$ python3 -q
>>> import numpy as np
>>> np.set_printoptions(precision=3, suppress=True, linewidth=160)
>>> E = np.load("block13.npy")
>>> E
array([[-1.681,  2.931,  1.199, -0.716,  3.384,  0.431],
       [-2.303,  4.219,  1.237, -0.17 , -0.433,  0.388],
       [-2.011,  3.571,  1.305, -0.599,  2.437,  0.451],
       [-2.194,  4.064,  1.088,  0.019, -1.542,  0.325],
       [-1.811,  3.425,  0.756,  0.299, -3.048,  0.197],
       [-1.789,  3.138,  1.237, -0.686,  3.124,  0.44 ],
       [ 2.051, -3.831, -0.951, -0.149,  2.262, -0.27 ],
       [ 2.272, -4.107, -1.329,  0.385, -0.93 , -0.437],
       [-1.808,  3.419,  0.753,  0.301, -3.057,  0.196],
       [-2.277,  4.119,  1.327, -0.376,  0.87 ,  0.436],
       [-1.856,  3.268,  1.26 , -0.664,  2.941,  0.444],
       [ 1.781, -3.373, -0.733, -0.315,  3.128, -0.188],
       [ 1.357, -2.633, -0.431, -0.495,  3.973, -0.08 ],
       [ 0.025, -0.243,  0.379, -0.784,  4.914,  0.192],
       [ 1.195, -2.011, -0.997,  0.798, -4.214, -0.379],
       [ 2.059, -3.665, -1.316,  0.574, -2.25 , -0.452],
       [-2.296,  4.164,  1.316, -0.335,  0.6  ,  0.428],
       [ 1.961, -3.472, -1.292,  0.623, -2.616, -0.45 ],
       [-0.749,  1.18 ,  0.786, -0.822,  4.653,  0.318],
       [ 1.207, -2.369, -0.331, -0.544,  4.186, -0.045],
       [ 2.272, -4.106, -1.329,  0.386, -0.936, -0.437]])
>>> # rank 2
>>> C2 = E.T @ E
>>> round(float(np.trace(C2)), 3), (E ** 2).sum()
(525.0, np.float64(525.0))
>>> C = E[[7, 8]].astype(float)
>>> for _ in range(6):
...     lab = np.linalg.norm(E[:, None] - C, axis=-1).argmin(axis=1)
...     C = np.array([E[lab == j].mean(axis=0) for j in range(2)])
... 
>>> lab
array([1, 1, 1, 1, 1, 1, 0, 0, 1, 1, 1, 0, 0, 0, 0, 0, 1, 0, 1, 0, 0])
>>> C[1] - C[0]
array([-3.507,  6.39 ,  1.948, -0.389,  0.151,  0.623])
>>> C
array([[ 1.618, -2.981, -0.833,  0.048,  0.752, -0.255],
       [-1.889,  3.409,  1.115, -0.341,  0.903,  0.369]])
>>> x = np.array([3, -2, -2, -3, 2, -3])
>>> np.sign((E @ x).round(6))
array([-1., -1., -1., -1., -1., -1.,  1.,  1., -1., -1., -1.,  1.,  1.,  1., -1.,  1., -1.,  1.,  1.,  1.,  1.])
>>> (E @ x).argmax()
np.int64(6)
>>> E @ np.eye(6)[1]
array([ 2.931,  4.219,  3.571,  4.064,  3.425,  3.138, -3.831, -4.107,  3.419,  4.119,  3.268, -3.373, -2.633, -0.243, -2.011, -3.665,  4.164, -3.472,  1.18 ,
       -2.369, -4.106])
>>> d = np.linalg.norm(E[:, None] - E[None], axis=-1)
>>> np.linalg.norm(E, axis=1)
array([5., 5., 5., 5., 5., 5., 5., 5., 5., 5., 5., 5., 5., 5., 5., 5., 5., 5., 5., 5., 5.])
>>> d.mean(axis=1).argmax()
np.int64(14)
>>> np.linalg.matrix_rank(d ** 2)
np.int64(3)
>>> (d + 1e9 * np.eye(21)).round(6).argmin(axis=1)
array([ 5, 16, 10,  1,  8, 10, 11, 20,  4, 16,  5,  6, 19, 18, 17, 17,  9, 15, 13, 12,  7])
>>> rng = np.random.default_rng(98)
>>> J = np.array([[2, -5, 1, 3],
...     [2, 1, 0, 2],
...     [3, -5, -2, 3],
...     [5, 1, 5, -5],
...     [-5, -5, 0, 5],
...     [-5, 4, 1, -5]]) * (rng.random((6, 4)) < 0.3)
>>> J
array([[ 0,  0,  1,  3],
       [ 2,  0,  0,  2],
       [ 3,  0, -2,  3],
       [ 5,  0,  0,  0],
       [ 0,  0,  0,  5],
       [-5,  4,  0,  0]])
>>> ang = np.radians(72)
>>> Rm = np.eye(4)
>>> Rm[2, 2] = Rm[3, 3] = np.cos(ang)
>>> Rm[2, 3], Rm[3, 2] = -np.sin(ang), np.sin(ang)
>>> Rm
array([[ 1.   ,  0.   ,  0.   ,  0.   ],
       [ 0.   ,  1.   ,  0.   ,  0.   ],
       [ 0.   ,  0.   ,  0.309, -0.951],
       [ 0.   ,  0.   ,  0.951,  0.309]])
>>> M2 = J @ Rm.T
>>> np.abs(M2 - J).max(axis=0)
array([0.   , 0.   , 4.755, 3.975])
>>> np.allclose(J @ J.T, M2 @ M2.T)
True
>>> np.allclose(np.linalg.norm(J, axis=1), np.linalg.norm(M2, axis=1))
True
>>> round(float(np.linalg.det(Rm)), 3), round(float(np.trace(Rm)), 3)
(1.0, 2.618)
>>> O, Rm = np.linalg.qr(J)
>>> O.shape, Rm.shape
((6, 4), (4, 4))
>>> np.abs(np.diag(Rm))
array([7.937, 3.107, 2.013, 6.506])
>>> round(float(np.trace(O @ O.T)), 3)
4.0
>>> round(abs(Rm[0, 0]), 3), round(np.linalg.norm(J[:, 0]), 3)
(np.float64(7.937), np.float64(7.937))
>>> np.round(O @ Rm, 3) + 0
array([[ 0.,  0.,  1.,  3.],
       [ 2.,  0.,  0.,  2.],
       [ 3.,  0., -2.,  3.],
       [ 5.,  0.,  0.,  0.],
       [ 0.,  0.,  0.,  5.],
       [-5.,  4.,  0.,  0.]])
>>> np.allclose(Rm.T @ Rm, J.T @ J)
True
>>> x = np.array([6, 0, 3, 3])
>>> target = J @ x
>>> coef, lr = np.zeros(4), 1 / np.linalg.norm(J, 2) ** 2
>>> for i in range(12):
...     coef -= lr * J.T @ (J @ coef - target)
...     if i % 2 == 0: print(i, round(np.linalg.norm(J @ coef - target), 3))
... 
0 7.581
2 6.64
4 6.0
6 5.432
8 4.919
10 4.455
>>> coef
array([ 5.526, -0.794,  0.988,  3.004])
>>> np.round(np.linalg.cond(J), 3)
np.float64(4.561)
>>> K = np.load("out14.npy")
>>> K
array([[ 0.076, -2.443, -1.294],
       [-0.699, -2.384,  1.116],
       [-0.888,  2.259, -0.75 ],
       [ 0.757, -4.778,  0.098],
       [-0.782,  1.609,  3.513],
       [-0.336,  1.336,  0.143],
       [ 0.825,  2.635,  0.214],
       [-0.033, -1.406, -0.902],
       [-0.938, -1.342,  1.231],
       [ 0.88 , -3.055, -3.223],
       [ 0.037,  0.359,  1.411],
       [-0.326,  8.066,  0.968],
       [-0.307,  0.887,  0.2  ],
       [-0.035, -7.11 ,  1.271],
       [-0.658,  2.121,  2.849]])
>>> C2 = np.cov(K, rowvar=False)
>>> np.corrcoef(K.T)
array([[ 1.   , -0.312, -0.56 ],
       [-0.312,  1.   ,  0.253],
       [-0.56 ,  0.253,  1.   ]])
>>> np.argwhere(np.triu(np.abs(np.corrcoef(K.T)) > 0.8, 1))
array([], shape=(0, 2), dtype=int64)
>>> np.linalg.eigvalsh(C2)[::-1]
array([13.426,  2.605,  0.232])
>>> np.polyfit(K[:, 0], K[:, 1], 1)
array([-1.864, -0.518])
>>> np.argsort(-K.std(axis=0).round(6), kind="stable")
array([1, 2, 0])
>>> K.std(axis=0)
array([0.587, 3.506, 1.596])
>>> np.median(K, axis=0)
array([-0.307,  0.359,  0.214])
>>> W0 = np.load("x.npy")
>>> W0
array([[2., 1., 0., 0., 0., 0., 0.],
       [0., 2., 1., 0., 0., 0., 0.],
       [0., 0., 2., 1., 0., 0., 0.],
       [0., 0., 0., 2., 1., 0., 0.],
       [0., 0., 0., 0., 2., 1., 0.],
       [0., 0., 0., 0., 0., 2., 1.],
       [0., 0., 0., 0., 0., 0., 2.]])
>>> np.sort(np.linalg.eigvals(W0))
array([2., 2., 2., 2., 2., 2., 2.])
>>> np.linalg.matrix_rank(W0 - W0[0, 0] * np.eye(7))
np.int64(6)
>>> np.prod(np.diag(W0)), round(np.linalg.det(W0), 3)
(np.float64(128.0), np.float64(128.0))
>>> Xs = E - E.mean(axis=0)
>>> left, sig, Vh = np.linalg.svd(Xs, full_matrices=False)
>>> (np.sign(left[:, 0]) == np.sign(left[0, 0])).astype(int)
array([1, 1, 1, 1, 1, 1, 0, 0, 1, 1, 1, 0, 0, 0, 0, 0, 1, 0, 1, 0, 0])
>>> np.linalg.matrix_rank(Xs)
np.int64(2)
>>> np.searchsorted(np.cumsum(sig ** 2) / (sig ** 2).sum(), 0.9) + 1
np.int64(2)
>>> np.round(sig ** 2 / (sig ** 2).sum(), 3) + 0
array([0.657, 0.343, 0.   , 0.   , 0.   , 0.   ])
>>> f = np.array([4, 4, 2])
>>> np.array([np.convolve(row, f, "same") for row in W0])
array([[12.,  8.,  2.,  0.,  0.,  0.,  0.],
       [ 8., 12.,  8.,  2.,  0.,  0.,  0.],
       [ 0.,  8., 12.,  8.,  2.,  0.,  0.],
       [ 0.,  0.,  8., 12.,  8.,  2.,  0.],
       [ 0.,  0.,  0.,  8., 12.,  8.,  2.],
       [ 0.,  0.,  0.,  0.,  8., 12.,  8.],
       [ 0.,  0.,  0.,  0.,  0.,  8.,  8.]])
>>> np.convolve(W0[5], f)
array([ 0.,  0.,  0.,  0.,  0.,  8., 12.,  8.,  2.])
